In [1]: import numpy as np

In [2]: from numpy import linalg as LA

In [3]: np.set_printoptions(precision=4, suppress=True, linewidth=120, legacy="1.25")

In [4]: rd = lambda a: np.round(a, 4) + 0

In [5]: data = np.loadtxt("dump.csv", delimiter=",")

In [6]: data
Out[6]: 
array([[3., 4., 0., 0., 0., 0., 3., 1., 2.],
       [4., 2., 0., 0., 0., 0., 2., 3., 2.],
       [0., 0., 1., 5., 5., 1., 0., 0., 0.],
       [0., 0., 0., 0., 0., 0., 0., 0., 0.],
       [0., 0., 5., 0., 3., 5., 0., 0., 0.],
       [0., 0., 4., 3., 5., 1., 0., 0., 0.],
       [3., 0., 0., 0., 0., 0., 0., 4., 3.],
       [0., 2., 0., 0., 0., 0., 3., 3., 2.],
       [1., 5., 0., 0., 0., 0., 3., 3., 0.]])

In [7]: left, sig, Vt = LA.svd(data)

In [8]: np.argmax(sig[:-1] / (sig[1:] + 1e-6)) + 1
Out[8]: 8

In [9]: Y = left[:, :8] @ np.diag(sig[:8]) @ Vt[:8]

In [10]: LA.matrix_rank(data, rtol=0.05)
Out[10]: 8

In [11]: rd(LA.norm(data, 2) / LA.norm(data))
Out[11]: 0.6393

In [12]: np.argsort(-LA.norm(data, axis=0).round(6), kind="stable")[:3]
Out[12]: array([4, 1, 7])

In [13]: cov = data.T @ data

In [14]: cov
Out[14]: 
array([[35., 25.,  0.,  0.,  0.,  0., 20., 30., 23.],
       [25., 49.,  0.,  0.,  0.,  0., 37., 31., 16.],
       [ 0.,  0., 42., 17., 40., 30.,  0.,  0.,  0.],
       [ 0.,  0., 17., 34., 40.,  8.,  0.,  0.,  0.],
       [ 0.,  0., 40., 40., 59., 25.,  0.,  0.,  0.],
       [ 0.,  0., 30.,  8., 25., 27.,  0.,  0.,  0.],
       [20., 37.,  0.,  0.,  0.,  0., 31., 27., 16.],
       [30., 31.,  0.,  0.,  0.,  0., 27., 44., 26.],
       [23., 16.,  0.,  0.,  0.,  0., 16., 26., 21.]])

In [15]: (data @ data.T).shape
Out[15]: (9, 9)

In [16]: rd(LA.svd(data, compute_uv=False) ** 2)
Out[16]: array([139.7863, 127.6409,  31.384 ,  27.008 ,   9.1561,   3.4942,   2.9751,   0.5554,   0.    ])

In [17]: r = LA.matrix_rank(cov)

In [18]: r
Out[18]: 8

In [19]: N = LA.svd(cov)[2][r:].T

In [20]: LA.matrix_rank(cov.T @ cov), LA.matrix_rank(cov @ cov.T)
Out[20]: (8, 8)

In [21]: N.shape
Out[21]: (9, 1)

In [22]: rd(N[:, 0] / N[np.abs(N[:, 0]).round(6).argmax(), 0])
Out[22]: array([ 0.    ,  0.    , -0.5867, -0.88  ,  1.    , -0.0133,  0.    ,  0.    ,  0.    ])

In [23]: [int(LA.matrix_rank(cov[:, :j + 1])) for j in range(9)]
Out[23]: [1, 2, 3, 4, 5, 5, 6, 7, 8]

In [24]: [int(LA.matrix_rank(cov[:i])) for i in range(1, len(cov) + 1)]
Out[24]: [1, 2, 3, 4, 5, 5, 6, 7, 8]

In [25]: rd(cov @ N)
Out[25]: 
array([[0.],
       [0.],
       [0.],
       [0.],
       [0.],
       [0.],
       [0.],
       [0.],
       [0.]])

In [26]: left, sig, Vt = LA.svd(data)

In [27]: vecs = Vt[:(sig > 1e-8).sum()]

In [28]: rng = np.random.default_rng(413)

In [29]: x = data[4] + 4 * data[1] + rng.integers(2) * np.eye(9)[6]

In [30]: x
Out[30]: array([16.,  8.,  5.,  0.,  3.,  5.,  8., 12.,  8.])

In [31]: np.allclose(vecs.T @ vecs @ x, x)
Out[31]: True

In [32]: rd(np.diag(vecs.T @ vecs))
Out[32]: array([1.    , 1.    , 0.8376, 0.6345, 0.528 , 0.9999, 1.    , 1.    , 1.    ])

In [33]: F = np.load("data.npy")

In [34]: F
Out[34]: 
array([[9, 8, 9, 4, 9, 2],
       [0, 5, 0, 3, 4, 2],
       [0, 0, 1, 7, 9, 4],
       [0, 0, 0, 2, 9, 4],
       [0, 0, 0, 0, 1, 9],
       [0, 0, 0, 0, 0, 4]])

In [35]: # triangular: eigenvalues sit on the diagonal

In [36]: (F - F.T) / 2
Out[36]: 
array([[ 0. ,  4. ,  4.5,  2. ,  4.5,  1. ],
       [-4. ,  0. ,  0. ,  1.5,  2. ,  1. ],
       [-4.5,  0. ,  0. ,  3.5,  4.5,  2. ],
       [-2. , -1.5, -3.5,  0. ,  4.5,  2. ],
       [-4.5, -2. , -4.5, -4.5,  0. ,  4.5],
       [-1. , -1. , -2. , -2. , -4.5,  0. ]])

In [37]: LA.matrix_power(F, 3)
Out[37]: 
array([[ 729, 1208,  819, 1552, 3405, 4121],
       [   0,  125,    0,  117,  340,  857],
       [   0,    0,    1,   49,  279, 1333],
       [   0,    0,    0,    8,   63,  679],
       [   0,    0,    0,    0,    1,  189],
       [   0,    0,    0,    0,    0,   64]])

In [38]: np.allclose(F @ F.T, F.T @ F)
Out[38]: False

In [39]: F @ F
Out[39]: 
array([[ 81, 112,  90, 131, 239, 175],
       [  0,  25,   0,  21,  51,  66],
       [  0,   0,   1,  21,  81, 129],
       [  0,   0,   0,   4,  27, 105],
       [  0,   0,   0,   0,   1,  45],
       [  0,   0,   0,   0,   0,  16]])

In [40]: np.allclose(F, F.T)
Out[40]: False

In [41]: E = np.loadtxt("x.csv", delimiter=",")

In [42]: E
Out[42]: 
array([[2., 3., 1., 0., 3.],
       [8., 3., 1., 6., 9.],
       [4., 3., 1., 2., 5.],
       [0., 3., 1., 0., 0.],
       [4., 3., 1., 2., 5.],
       [2., 3., 1., 0., 3.],
       [0., 3., 1., 0., 1.],
       [6., 3., 1., 4., 7.],
       [6., 3., 1., 4., 7.],
       [0., 3., 1., 0., 0.],
       [0., 3., 1., 0., 0.],
       [0., 3., 1., 0., 0.],
       [0., 3., 1., 0., 1.],
       [4., 3., 1., 2., 5.],
       [8., 3., 1., 6., 9.],
       [2., 3., 1., 0., 3.],
       [0., 3., 1., 0., 0.],
       [8., 3., 1., 6., 9.],
       [4., 3., 1., 2., 5.],
       [0., 3., 1., 0., 1.],
       [4., 3., 1., 2., 5.],
       [0., 3., 1., 0., 1.],
       [4., 3., 1., 2., 5.],
       [6., 3., 1., 4., 7.],
       [0., 3., 1., 0., 0.],
       [0., 3., 1., 0., 0.],
       [2., 3., 1., 0., 3.]])

In [43]: # rank 4

In [44]: x = np.array([1, 4, 1, 3, 2])

In [45]: h = np.maximum(E @ x, 0)

In [46]: E * (h > 1e-9)[:, None]
Out[46]: 
array([[2., 3., 1., 0., 3.],
       [8., 3., 1., 6., 9.],
       [4., 3., 1., 2., 5.],
       [0., 3., 1., 0., 0.],
       [4., 3., 1., 2., 5.],
       [2., 3., 1., 0., 3.],
       [0., 3., 1., 0., 1.],
       [6., 3., 1., 4., 7.],
       [6., 3., 1., 4., 7.],
       [0., 3., 1., 0., 0.],
       [0., 3., 1., 0., 0.],
       [0., 3., 1., 0., 0.],
       [0., 3., 1., 0., 1.],
       [4., 3., 1., 2., 5.],
       [8., 3., 1., 6., 9.],
       [2., 3., 1., 0., 3.],
       [0., 3., 1., 0., 0.],
       [8., 3., 1., 6., 9.],
       [4., 3., 1., 2., 5.],
       [0., 3., 1., 0., 1.],
       [4., 3., 1., 2., 5.],
       [0., 3., 1., 0., 1.],
       [4., 3., 1., 2., 5.],
       [6., 3., 1., 4., 7.],
       [0., 3., 1., 0., 0.],
       [0., 3., 1., 0., 0.],
       [2., 3., 1., 0., 3.]])

In [47]: np.maximum(E @ x, 0) - np.maximum(-E @ x, 0)
Out[47]: 
array([21., 57., 33., 13., 33., 21., 15., 45., 45., 13., 13., 13., 15., 33., 57., 21., 13., 57., 33., 15., 33., 15.,
       33., 45., 13., 13., 21.])

In [48]: np.maximum(E @ (3 * x), 0)
Out[48]: 
array([ 63., 171.,  99.,  39.,  99.,  63.,  45., 135., 135.,  39.,  39.,  39.,  45.,  99., 171.,  63.,  39., 171.,
        99.,  45.,  99.,  45.,  99., 135.,  39.,  39.,  63.])

In [49]: E.T @ h
Out[49]: array([3138., 2217.,  739., 1962., 3786.])

In [50]: h
Out[50]: 
array([21., 57., 33., 13., 33., 21., 15., 45., 45., 13., 13., 13., 15., 33., 57., 21., 13., 57., 33., 15., 33., 15.,
       33., 45., 13., 13., 21.])

In [51]: J = np.loadtxt("test13.csv", delimiter=",")

In [52]: rd(J)
Out[52]: 
array([[0.25  , 0.    , 0.25  , 0.    , 0.25  , 0.    , 0.125 , 0.    , 0.125 ],
       [0.0909, 0.2727, 0.0909, 0.    , 0.0909, 0.1818, 0.1818, 0.    , 0.0909],
       [0.2222, 0.1111, 0.3333, 0.    , 0.    , 0.1111, 0.1111, 0.1111, 0.    ],
       [0.1538, 0.    , 0.1538, 0.1538, 0.0769, 0.1538, 0.1538, 0.1538, 0.    ],
       [0.2   , 0.    , 0.    , 0.2   , 0.2   , 0.1   , 0.    , 0.1   , 0.2   ],
       [0.2   , 0.1   , 0.1   , 0.2   , 0.    , 0.2   , 0.    , 0.1   , 0.1   ],
       [0.2   , 0.1   , 0.2   , 0.    , 0.    , 0.    , 0.3   , 0.2   , 0.    ],
       [0.1818, 0.0909, 0.1818, 0.0909, 0.    , 0.1818, 0.    , 0.0909, 0.1818],
       [0.1111, 0.1111, 0.    , 0.1111, 0.2222, 0.2222, 0.    , 0.1111, 0.1111]])

In [53]: # row-stochastic, so 1 is an eigenvalue

In [54]: r = LA.matrix_rank(data)

In [55]: r
Out[55]: 8

In [56]: N = LA.svd(data)[2][r:].T

In [57]: np.allclose(data @ N, 0)
Out[57]: True

In [58]: rd(N @ N.T)
Out[58]: 
array([[ 0.    ,  0.    ,  0.    ,  0.    ,  0.    ,  0.    ,  0.    ,  0.    ,  0.    ],
       [ 0.    ,  0.    ,  0.    ,  0.    ,  0.    ,  0.    ,  0.    ,  0.    ,  0.    ],
       [ 0.    ,  0.    ,  0.1624,  0.2437, -0.2769,  0.0037,  0.    ,  0.    ,  0.    ],
       [ 0.    ,  0.    ,  0.2437,  0.3655, -0.4153,  0.0055,  0.    ,  0.    ,  0.    ],
       [ 0.    ,  0.    , -0.2769, -0.4153,  0.472 , -0.0063,  0.    ,  0.    ,  0.    ],
       [ 0.    ,  0.    ,  0.0037,  0.0055, -0.0063,  0.0001,  0.    ,  0.    ,  0.    ],
       [ 0.    ,  0.    ,  0.    ,  0.    ,  0.    ,  0.    ,  0.    ,  0.    ,  0.    ],
       [ 0.    ,  0.    ,  0.    ,  0.    ,  0.    ,  0.    ,  0.    ,  0.    ,  0.    ],
       [ 0.    ,  0.    ,  0.    ,  0.    ,  0.    ,  0.    ,  0.    ,  0.    ,  0.    ]])

In [59]: N.shape
Out[59]: (9, 1)

In [60]: LA.matrix_rank(data.T @ data), LA.matrix_rank(data @ data.T)
Out[60]: (8, 8)

In [61]: rd(data @ N)
Out[61]: 
array([[0.],
       [0.],
       [0.],
       [0.],
       [0.],
       [0.],
       [0.],
       [0.],
       [0.]])

In [62]: x = np.array([9, -7, 1, -5, -4, 2, -8, -1, -1])

In [63]: rhs = J @ x

In [64]: beta, lr = np.zeros(9), 1 / LA.norm(J, 2) ** 2

In [65]: for i in range(200):
    ...:     beta -= lr * J.T @ (J @ beta - rhs)
    ...:     if i % 50 == 0: print(i, round(LA.norm(J @ beta - rhs), 4))
    ...: 
0 2.9648
50 0.2802
100 0.1938
150 0.153

In [66]: rd(LA.cond(J))
Out[66]: 109.8223

In [67]: Y = J + rng.integers(-2, 3, (9, 8)) @ rng.integers(-2, 3, (8, 9))

In [68]: rd(Y)
Out[68]: 
array([[ -1.75  ,  -2.    ,  -7.75  ,   0.    ,   0.25  ,  -4.    ,  -7.875 ,  -6.    ,   4.125 ],
       [ -0.9091,  -1.7273,   4.0909,  11.    ,  -6.9091, -11.8182,  -4.8182,   0.    ,   9.0909],
       [  0.2222,   0.1111,  -0.6667,  -8.    ,   6.    ,  10.1111,   7.1111,   5.1111,  -9.    ],
       [ -2.8462,   5.    ,  -4.8462,   0.1538,   1.0769,  -5.8462,  -6.8462,  -2.8462,   3.    ],
       [ -2.8   ,  -7.    ,   0.    ,   5.2   ,  -2.8   ,  -5.9   , -11.    ,  -3.9   ,  10.2   ],
       [  6.2   ,   3.1   ,   0.1   ,  -4.8   ,   0.    ,   4.2   ,   1.    ,   2.1   ,  -0.9   ],
       [  1.2   ,   9.1   ,  -0.8   ,  -6.    ,   5.    ,   6.    ,  12.3   ,   4.2   , -11.    ],
       [ -0.8182,  -0.9091,   1.1818,   2.0909,   0.    ,   0.1818,   4.    ,   1.0909,  -2.8182],
       [ -6.8889,   2.1111,  -2.    ,   4.1111,   3.2222,  -0.7778,   8.    , -11.8889,  -1.8889]])

In [69]: np.abs(Y - J).sum(axis=1)
Out[69]: array([34., 51., 46., 33., 49., 22., 55., 13., 41.])

In [70]: M = np.loadtxt("mat.csv", delimiter=",")

In [71]: M
Out[71]: 
array([[ -2.4029, -14.6945,  -2.9489,  -7.8704,   9.5569,  -4.0405],
       [-11.7265,  -2.7202,   2.8347,   4.0742,  14.2109,  -5.3391],
       [  9.0465,  10.0766,  -1.5338,   2.6309, -13.2926,   5.5366],
       [  7.2605,  -8.59  ,   4.2721,  -5.8364,  -5.7156, -13.7301],
       [  7.5326,  -0.4548,  11.2373, -10.4922,  10.2445,   1.3188],
       [  2.5535,  15.6221,   8.1851,   2.5017,  -6.32  ,   6.0193],
       [  4.1648,  -5.9859,   4.0974,  -7.3385,   3.9691, -16.1378],
       [ 12.6839,   0.8321,  -4.3786,  -9.1512, -11.6208,  -0.6839],
       [  8.0213,  -2.1422,  -9.0695,   5.0625, -10.2973,  10.8237],
       [-16.5425,   4.2037,   5.1031,  -1.1451,   7.6945,  -4.7028],
       [ -9.214 ,   1.6367,  -1.0094, -10.4486,  -3.4041, -13.8074],
       [ -9.1321,   5.7557,  -4.009 ,  -7.1192,   8.7265,  11.8563],
       [ -3.1636, -14.5795,  -5.1613, -10.4733,   5.3396,  -3.5483],
       [ 10.1331,  13.5169,   4.8344,   2.2865,  -8.9831,  -2.3061],
       [-13.4788,  -7.8314,  -3.6444,  -9.6068,   4.2593,  -5.7688],
       [  5.349 ,  16.199 ,  -7.5851,  -5.3482,   4.7588,   0.4458],
       [  6.034 ,   7.8972,   5.2511,  -2.7718,  14.7671,  -6.921 ],
       [ -4.7057,  -8.102 ,  -1.0132, -10.8044,  -7.4205, -11.8063],
       [ -6.0956,   5.3545,  -3.7496, -12.3405, -12.9391,   0.6376],
       [  0.1413,  -4.4945,  -0.2739,  -6.6669, -17.6914,  -4.7193],
       [  3.4364,  -4.6977,  -2.5548,  -3.2935, -18.6217,  -1.4067],
       [ -8.1706,  12.4614,   4.2408,  -1.0957,   4.1674, -11.8912],
       [ -6.0354, -14.2968,   9.2757,   0.1732,  -0.9987,  -8.4917],
       [ -7.2133,   5.7494,  -6.0718,  15.9321,  -0.8722,  -4.8428],
       [  0.9226,  15.6012,   1.7948, -11.7183,   1.6928,  -3.5137],
       [ 11.2414,   9.9575, -11.4982,   3.1462,   2.3397,  -5.1863],
       [ -5.2819,   3.4698,  -0.5649,  16.1205,   9.6553,  -2.5783],
       [ -3.3378,  15.19  ,  -8.6149,  -3.0541,  -8.4278,   1.8846],
       [-11.0512,  -9.1868,   4.4422,   1.4396,   4.77  ,  12.2031],
       [ -4.4711,  -5.5524,  -3.8299,  16.505 ,  -1.5884,   7.7184],
       [-18.5836,  -6.3049,  -0.6965,   3.4425,  -1.1359,  -1.1269],
       [-11.9677,  -4.7462,  10.5721,  -2.947 ,   5.8072,   8.9482],
       [-14.5571,   9.0512,  -9.9795,   2.0436,   1.5344,   0.2187],
       [-12.8487, -11.1888,  -0.0476,  10.34  ,   1.5633,  -0.5995],
       [-11.4725,  11.8206,   0.9383,   2.7671,  -7.8   ,  -7.6992],
       [ -4.1362,  -3.2871,  12.9056,   0.5225,   7.4644,  12.2288]])

In [72]: x = np.array([7, 9, 4, 9, 2, 6])

In [73]: (M @ x).argmax()
Out[73]: 5

In [74]: LA.norm(M @ x) <= LA.norm(M, 2) * LA.norm(x) + 1e-9
Out[74]: True

In [75]: cov = M.T @ M

In [76]: (M @ M.T).shape
Out[76]: (36, 36)

In [77]: rd(LA.eigvalsh(cov)[::-1])
Out[77]: array([4191.3206, 3029.5159, 2474.8524, 2154.9439, 1469.8905, 1079.4859])

In [78]: W0 = np.array([[3, -1, 1, 2, -5, 2, -3, 5, 4, 4],
    ...:     [3, -2, 1, 2, 3, -5, 1, 3, -4, 5],
    ...:     [2, -1, -1, -2, 0, 0, 5, 2, -3, -1]])

In [79]: u, g = W0[1], W0[2]

In [80]: u @ g
Out[80]: 21

In [81]: u @ u
Out[81]: 103

In [82]: p = (u @ g) / (u @ u) * u

In [83]: LA.matrix_rank(np.outer(u, g))
Out[83]: 1

In [84]: rd((g - p) @ u)
Out[84]: 0.0

In [85]: rd(LA.norm(u + g) ** 2 + LA.norm(u - g) ** 2)
Out[85]: 304.0

In [86]: def softmax(z):
    ...:     e = np.exp(z - z.max(axis=-1, keepdims=True))
    ...:     return e / e.sum(axis=-1, keepdims=True)
    ...: 

In [87]: rd(softmax(10 * W0[2]))
Out[87]: array([0., 0., 0., 0., 0., 0., 1., 0., 0., 0.])

In [88]: rd(softmax(W0[2]))
Out[88]: array([0.0444, 0.0022, 0.0022, 0.0008, 0.006 , 0.006 , 0.8915, 0.0444, 0.0003, 0.0022])

In [89]: scores = W0 @ W0.T / np.sqrt(10)

In [90]: rd(softmax(scores))
Out[90]: 
array([[1.    , 0.    , 0.    ],
       [0.    , 1.    , 0.    ],
       [0.    , 0.0001, 0.9999]])

In [91]: softmax(scores).round(6).argmax(axis=1)
Out[91]: array([0, 1, 2])
